$ ipython --no-banner

In [1]: import numpy as np

In [2]: np.set_printoptions(precision=4, suppress=True, linewidth=160, sign=" ")

In [3]: tidy = lambda a: np.round(a, 4) + 0

In [4]: A = np.loadtxt("layer1.csv", delimiter=",")

In [5]: tidy(A)
Out[5]: 
array([[ 0.3333,  0.3333,  0.3333],
       [ 0.2857,  0.5714,  0.1429],
       [ 0.3   ,  0.3   ,  0.4   ]])

In [6]: # a transition matrix

In [7]: x = np.array([-2, 0, 2])

In [8]: rhs = A @ x

In [9]: b, lr = np.zeros(3), 1 / np.linalg.norm(A, 2) ** 2

In [10]: for i in range(30):
    ...:     b -= lr * A.T @ (A @ b - rhs)
    ...:     if i % 5 == 0: print(i, round(np.linalg.norm(A @ b - rhs), 4))
    ...: 
0 0.3186
5 0.2236
10 0.1631
15 0.1264
20 0.1054
25 0.0942

In [11]: tidy(b)
Out[11]: array([ 0.0626, -0.7127,  0.8142])

In [12]: w, V = np.linalg.eig(A)

In [13]: tidy(w)
Out[13]: array([ 1.    ,  0.0354,  0.2694])

In [14]: tidy(np.prod(w))
Out[14]: np.float64(0.0095)

In [15]: tidy(A @ V[:, 0] - w[0] * V[:, 0])
Out[15]: array([ 0.,  0.,  0.])

In [16]: tidy(np.sort(np.abs(np.linalg.eigvals(A)))[::-1])
Out[16]: array([ 1.    ,  0.2694,  0.0354])

In [17]: p = np.eye(3)[0]

In [18]: for _ in range(7):
    ...:     p = p @ A
    ...:     print(p.round(4))
    ...: 
[ 0.3333  0.3333  0.3333]
[ 0.3063  0.4016  0.2921]
[ 0.3045  0.4192  0.2763]
[ 0.3042  0.4239  0.2719]
[ 0.3041  0.4252  0.2707]
[ 0.3041  0.4255  0.2704]
[ 0.3041  0.4256  0.2703]

In [19]: rng = np.random.default_rng(7796)

In [20]: lab = rng.permutation(3)

In [21]: lab
Out[21]: array([ 1,  2,  0])

In [22]: out = A[lab][:, lab]

In [23]: tidy(np.diag(out))
Out[23]: array([ 0.5714,  0.4   ,  0.3333])

In [24]: np.allclose(out, A)
Out[24]: False

In [25]: r0 = np.array([1, 0, 2])

In [26]: v = np.array([-6, 1, -6, -4])

In [27]: J = np.outer(r0, v)

In [28]: print(J)
[[ -6   1  -6  -4]
 [  0   0   0   0]
 [-12   2 -12  -8]]

In [29]: # column 2 repeats column 0

In [30]: left, sv, Vt = np.linalg.svd(J, full_matrices=False)

In [31]: np.cumsum(sv ** 2) / np.sum(sv ** 2)
Out[31]: array([ 1.,  1.,  1.])

In [32]: tidy(np.sqrt((sv ** 2).sum())), tidy(np.linalg.norm(J))
Out[32]: (np.float64(21.095), np.float64(21.095))

In [33]: np.abs(left[:, 0]).round(6).argmax()
Out[33]: np.int64(2)

In [34]: (sv > 1e-8).sum()
Out[34]: np.int64(1)

In [35]: left, sv, Vt = np.linalg.svd(J)

In [36]: V = Vt[:(sv > 1e-8).sum()]

In [37]: x = J[1] + -1 * J[2] + rng.integers(2) * np.eye(4)[0]

In [38]: x
Out[38]: array([13., -2., 12.,  8.])

In [39]: np.linalg.matrix_rank(np.vstack([J, x]))
Out[39]: np.int64(2)

In [40]: tidy(np.linalg.norm(x - V.T @ V @ x))
Out[40]: np.float64(0.7717)

In [41]: print(tidy(np.diag(V.T @ V)))
[ 0.4045  0.0112  0.4045  0.1798]

In [42]: np.abs(np.diag(np.linalg.qr(J)[1])) > 1e-9
Out[42]: array([ True, False, False])

In [43]: np.linalg.lstsq(J[:-1].T, J[-1])[2]
Out[43]: np.int32(1)

In [44]: tidy(np.trace(np.linalg.pinv(J) @ J))
Out[44]: np.float64(1.0)
